% python3 -q
>>> import numpy as np
>>> import numpy.linalg as la
>>> np.set_printoptions(precision=1, suppress=True, linewidth=200, floatmode="fixed")
>>> def rnd(a):
...     return np.round(a, 1) + 0
... 
>>> X = np.load("arr.npy")
>>> X
array([[ 0,  2, -3,  3, -5,  4, -2, -4, -1,  1],
       [-2,  0, -2, -4,  0, -3,  4,  3,  0,  1],
       [ 3,  2,  0, -1,  4, -3, -4, -1, -1,  5],
       [-3,  4,  1,  0, -4, -4,  3,  1,  6,  0],
       [ 5,  0, -4,  4,  0, -3,  0, -2,  0, -1],
       [-4,  3,  3,  4,  3,  0,  4,  3,  1, -6],
       [ 2, -4,  4, -3,  0, -4,  0,  3,  0, -3],
       [ 4, -3,  1, -1,  2, -3, -3,  0, -1, -1],
       [ 1,  0,  1, -6,  0, -1,  0,  1,  0,  2],
       [-1, -1, -5,  0,  1,  6,  3,  1, -2,  0]])
>>> x = np.array([3, 2, 0, 1, 1, 0, 0, 1, 3, 3])
>>> x @ X @ x
np.int64(0)
>>> rnd(la.svd(X, compute_uv=False))
array([14.7, 14.7, 10.5, 10.5,  7.5,  7.5,  2.2,  2.2,  0.9,  0.9])
>>> O = la.solve(np.eye(10) - X, np.eye(10) + X)
>>> rnd(la.det(O))
np.float64(1.0)
>>> rnd(O @ O.T)
array([[1.0, 0.0, 0.0, 0.0, 0.0, 0.0, 0.0, 0.0, 0.0, 0.0],
       [0.0, 1.0, 0.0, 0.0, 0.0, 0.0, 0.0, 0.0, 0.0, 0.0],
       [0.0, 0.0, 1.0, 0.0, 0.0, 0.0, 0.0, 0.0, 0.0, 0.0],
       [0.0, 0.0, 0.0, 1.0, 0.0, 0.0, 0.0, 0.0, 0.0, 0.0],
       [0.0, 0.0, 0.0, 0.0, 1.0, 0.0, 0.0, 0.0, 0.0, 0.0],
       [0.0, 0.0, 0.0, 0.0, 0.0, 1.0, 0.0, 0.0, 0.0, 0.0],
       [0.0, 0.0, 0.0, 0.0, 0.0, 0.0, 1.0, 0.0, 0.0, 0.0],
       [0.0, 0.0, 0.0, 0.0, 0.0, 0.0, 0.0, 1.0, 0.0, 0.0],
       [0.0, 0.0, 0.0, 0.0, 0.0, 0.0, 0.0, 0.0, 1.0, 0.0],
       [0.0, 0.0, 0.0, 0.0, 0.0, 0.0, 0.0, 0.0, 0.0, 1.0]])
>>> x = np.array([-3, -2, 2, 2, 1, 2, 0, 0, 2, 3])
>>> target = X @ x
>>> target
array([  0,  -9,  -4,   3, -24,   7, -13, -15,  -9,   4])
>>> rnd(la.solve(X, target + X[:, 4]))
array([-3.0, -2.0,  2.0,  2.0,  2.0,  2.0,  0.0,  0.0,  2.0,  3.0])
>>> rnd(la.solve(X, 4 * target))
array([-12.0,  -8.0,   8.0,   8.0,   4.0,   8.0,   0.0,   0.0,   8.0,  12.0])
>>> rnd(la.solve(X.T, X[2]))
array([0.0, 0.0, 1.0, 0.0, 0.0, 0.0, 0.0, 0.0, 0.0, 0.0])
>>> F = np.tanh(np.array([[1.5, 0.3, 0.3],
...     [0.2, -0.1, -0.5],
...     [1.8, -0.5, -0.4],
...     [0.8, -0.4, 0.3],
...     [-2.0, -0.1, -1.1],
...     [1.5, 1.1, 2.2],
...     [2.1, 0.2, 0.4],
...     [-1.3, -1.3, -0.5],
...     [-0.6, 0.3, -1.3],
...     [-0.5, -0.6, -0.4],
...     [2.5, -0.4, -0.2],
...     [1.8, -0.1, -0.9],
...     [-0.2, 0.8, 1.1],
...     [-0.2, -1.1, 0.5],
...     [0.4, -2.0, 0.2],
...     [0.3, -0.6, -0.1],
...     [1.3, -0.4, -0.5],
...     [-0.4, -0.8, -1.2],
...     [-1.1, 1.8, -0.6],
...     [0.6, 0.4, 0.6],
...     [-0.4, 0.1, 0.2]]) @ np.array([[-0.1, 0.4, -1.5, -0.4, 0.0, -0.1, 0.4, 0.6],
...     [-0.4, -1.2, -0.2, -1.3, 1.3, -1.3, 0.2, -2.0],
...     [1.2, 0.3, -1.2, -1.4, -0.4, -1.8, -0.9, -0.6]]))
>>> rnd(F)
array([[ 0.1,  0.3, -1.0, -0.9,  0.3, -0.8,  0.4,  0.1],
       [-0.5,  0.0,  0.3,  0.6,  0.1,  0.8,  0.5,  0.6],
       [-0.4,  0.8, -1.0,  0.5, -0.5,  0.8,  0.8,  1.0],
       [ 0.4,  0.7, -0.9, -0.2, -0.6, -0.1,  0.0,  0.8],
       [-0.8, -0.8,  1.0,  1.0,  0.3,  1.0,  0.2, -0.3],
       [ 1.0, -0.1, -1.0, -1.0,  0.5, -1.0, -0.8, -1.0],
       [ 0.2,  0.6, -1.0, -0.9,  0.1, -0.8,  0.5,  0.6],
       [ 0.0,  0.7,  1.0,  1.0, -0.9,  1.0, -0.3,  1.0],
       [-0.9, -0.8,  1.0,  0.9,  0.7,  1.0,  0.8, -0.2],
       [-0.2,  0.4,  0.9,  0.9, -0.6,  0.9,  0.0,  0.8],
       [-0.3,  0.9, -1.0, -0.2, -0.4,  0.6,  0.8,  1.0],
       [-0.8,  0.5, -0.9,  0.6,  0.2,  0.9,  0.9,  0.9],
       [ 0.8, -0.6, -0.8, -1.0,  0.5, -1.0, -0.7, -1.0],
       [ 0.8,  0.9, -0.1,  0.7, -0.9,  0.5, -0.6,  0.9],
       [ 0.8,  1.0, -0.4,  1.0, -1.0,  1.0, -0.4,  1.0],
       [ 0.1,  0.7, -0.2,  0.7, -0.6,  0.7,  0.1,  0.9],
       [-0.5,  0.7, -0.9,  0.6, -0.3,  0.9,  0.7,  1.0],
       [-0.8,  0.4,  1.0,  1.0, -0.5,  1.0,  0.6,  1.0],
       [-0.9, -1.0,  1.0, -0.8,  1.0, -0.8,  0.4, -1.0],
       [ 0.5, -0.1, -0.9, -0.9,  0.3, -0.9, -0.2, -0.7],
       [ 0.2, -0.2,  0.3, -0.2,  0.0, -0.4, -0.3, -0.5]])
>>> basis = F[[12, 8]].astype(float)
>>> for _ in range(3):
...     labels = la.norm(F[:, None] - basis, axis=-1).argmin(axis=1)
...     basis = np.array([F[labels == j].mean(axis=0) for j in range(2)])
... 
>>> labels
array([0, 1, 1, 0, 1, 0, 0, 1, 1, 1, 1, 1, 0, 1, 1, 1, 1, 1, 0, 0, 0])
>>> rnd(basis[1] - basis[0])
array([-0.6,  0.5,  0.6,  1.5, -0.6,  1.6,  0.4,  1.1])
>>> rnd(basis)
array([[ 0.3,  0.0, -0.5, -0.7,  0.3, -0.7, -0.1, -0.3],
       [-0.3,  0.4,  0.1,  0.7, -0.3,  0.8,  0.3,  0.7]])
